% python3 -q
>>> import numpy as np
>>> np.set_printoptions(precision=2, suppress=True, linewidth=160)
>>> def rnd(a):
...     return np.round(a, 2) + 0
... 
>>> m1 = np.load("arr.npy")
>>> print(m1)
[[ 0 -2  2  2]
 [-2  2  1  1]
 [ 1  1 -1 -1]
 [ 1 -2  2  1]
 [ 0  0 -1 -2]
 [ 2  2 -1  1]
 [ 2 -2  0 -1]]
>>> x0 = np.array([-1, -2, -3, -2])
>>> target = m1 @ x0
>>> beta, lr = np.zeros(4), 1 / np.linalg.norm(m1, 2) ** 2
>>> for i in range(30):
...     beta -= lr * m1.T @ (m1 @ beta - target)
...     if i % 10 == 0: print(i, round(np.linalg.norm(m1 @ beta - target), 2))
... 
0 6.47
10 1.5
20 1.12
>>> print(rnd(beta))
[-0.77 -1.64 -2.27 -2.47]
>>> print(rnd(np.linalg.cond(m1)))
5.98
>>> def softmax(z):
...     e = np.exp(z - z.max(axis=-1, keepdims=True))
...     return e / e.sum(axis=-1, keepdims=True)
... 
>>> print(rnd(softmax(10 * m1[1])))
[0. 1. 0. 0.]
>>> print(rnd(softmax(m1[1] + -3)))
[0.01 0.57 0.21 0.21]
>>> print(rnd(softmax(m1).sum(axis=1)))
[1. 1. 1. 1. 1. 1. 1.]
>>> scores = m1 @ m1.T / np.sqrt(4)
>>> print(rnd(softmax(scores)[1] @ m1))
[-1.95  1.96  0.99  1.  ]
>>> J = np.load("w.npy")
>>> print(J)
[[ 0.42  2.46  3.26  0.8   1.98  1.14 -1.26]
 [ 1.2   0.84  2.46  0.7   0.13  0.28  0.02]
 [-0.83 -0.25 -1.36 -3.15  0.93 -0.35 -1.26]
 [ 0.76 -1.2  -4.42  1.68  0.69  0.24  1.48]
 [-0.79  0.08  6.89 -1.49 -0.07  1.16  0.1 ]
 [ 0.75  3.69 -0.01  4.38  0.17 -0.48  2.01]
 [-0.46 -2.53 -1.89  2.96  0.44 -0.39  0.61]
 [ 0.12  0.22 -1.72 -0.32  2.47 -0.51 -0.76]
 [-1.26  1.71  4.4   6.36  0.17 -0.31 -0.68]
 [-0.71  1.24  1.01  0.91  1.2  -0.52 -1.04]
 [-0.19  7.66 -7.14  9.04 -2.91 -0.19 -0.43]
 [ 0.73 -1.22  0.85 -0.89 -0.17  0.51  0.29]
 [ 0.29 -0.79 -6.58 -1.93 -1.25 -0.05  1.18]
 [ 0.06  0.24  6.66 -2.24  0.67 -0.46 -0.32]
 [ 1.28 -1.9   5.59  1.6  -2.54 -0.44 -2.69]
 [-0.14 -0.13 -1.6  -0.69  0.1  -1.34 -0.35]
 [ 1.26 -1.74  6.6   4.35 -0.86 -0.19  0.28]
 [-0.16  2.6  -0.24  6.41  3.84  0.75 -1.24]
 [-0.2   3.73 -3.41 -1.82 -2.14 -1.02  0.89]
 [ 1.47  1.79 -4.69  0.2   1.11  0.91 -0.21]
 [-0.96  3.76  1.6   0.89 -3.06  0.92 -0.36]
 [-1.45 -1.74  5.28  0.97  1.14  0.86 -0.68]
 [ 1.03 -3.82  1.46 -0.96 -0.65  0.1   0.95]
 [ 1.14  2.29 -5.5  -0.52 -0.5  -0.48 -0.52]
 [ 1.2   1.22 -3.07 -2.31 -2.97 -0.32 -0.04]
 [ 0.64  1.39  3.33 -0.88  3.3   0.17  0.21]
 [ 1.74  1.79  6.62  2.42 -1.08  0.65 -0.21]
 [ 0.43  0.4  -4.41 -2.87  2.27 -0.12  0.46]
 [-1.98  1.08 10.42 -0.45  1.01  1.48 -0.81]
 [-1.29 -2.96 -4.52 -0.57  0.8   0.12  1.22]
 [-0.46  2.07 -3.99  0.51  2.54  1.1  -0.06]
 [ 0.87 -1.49 -8.43 -0.93  4.82  0.55 -0.91]
 [ 2.15  1.87 -6.62  5.76 -0.45 -0.02 -0.09]
 [-0.67 -4.   -2.91 -3.13 -2.73  0.56  1.14]]
>>> r0 = np.array([1, 1, 1])
>>> print(rnd(np.cross(J[33, :3], J[5, :3])))
[10.78 -2.19  0.53]
>>> print(rnd(np.polyval(r0, J[33])))
[ 0.78 13.    6.56  7.67  5.72  1.87  3.44]
>>> print(rnd(np.correlate(J[33], J[5], "full")))
[ -1.35  -7.72  -4.04  -8.51 -21.99 -13.27 -27.38 -26.12 -11.06  -7.43   0.01   4.63   0.86]
>>> Ac = J - J.mean(axis=0)
>>> left, sig, Vh = np.linalg.svd(Ac, full_matrices=False)
>>> print(rnd(sig))
[28.02 19.12 11.43 10.87  5.57  4.88  3.51]
>>> print(np.abs(Vh[0]).argmax())
2
>>> print(np.abs(left[:, 0]).argmax())
28
>>> print(rnd(np.abs(Vh[-1])))
[0.1  0.02 0.04 0.   0.1  0.99 0.08]
>>> cent = J[[19, 14]].astype(float)
>>> for _ in range(6):
...     idx = np.linalg.norm(J[:, None] - cent, axis=-1).argmin(axis=1)
...     cent = np.array([J[idx == j].mean(axis=0) for j in range(2)])
... 
>>> print(idx)
[1 1 0 0 1 0 0 0 1 1 0 1 0 1 1 0 1 0 0 0 1 1 1 0 0 1 1 0 1 0 0 0 0 0]
>>> print(rnd(cent[1] - cent[0]))
[-0.17 -0.47  8.24  0.14 -0.3   0.41 -0.58]
>>> print(np.abs(cent[1] - cent[0]).argmax())
2
>>> print(rnd(cent))
[[ 0.25  0.75 -3.82  0.67  0.38 -0.05  0.16]
 [ 0.08  0.28  4.43  0.81  0.08  0.36 -0.41]]
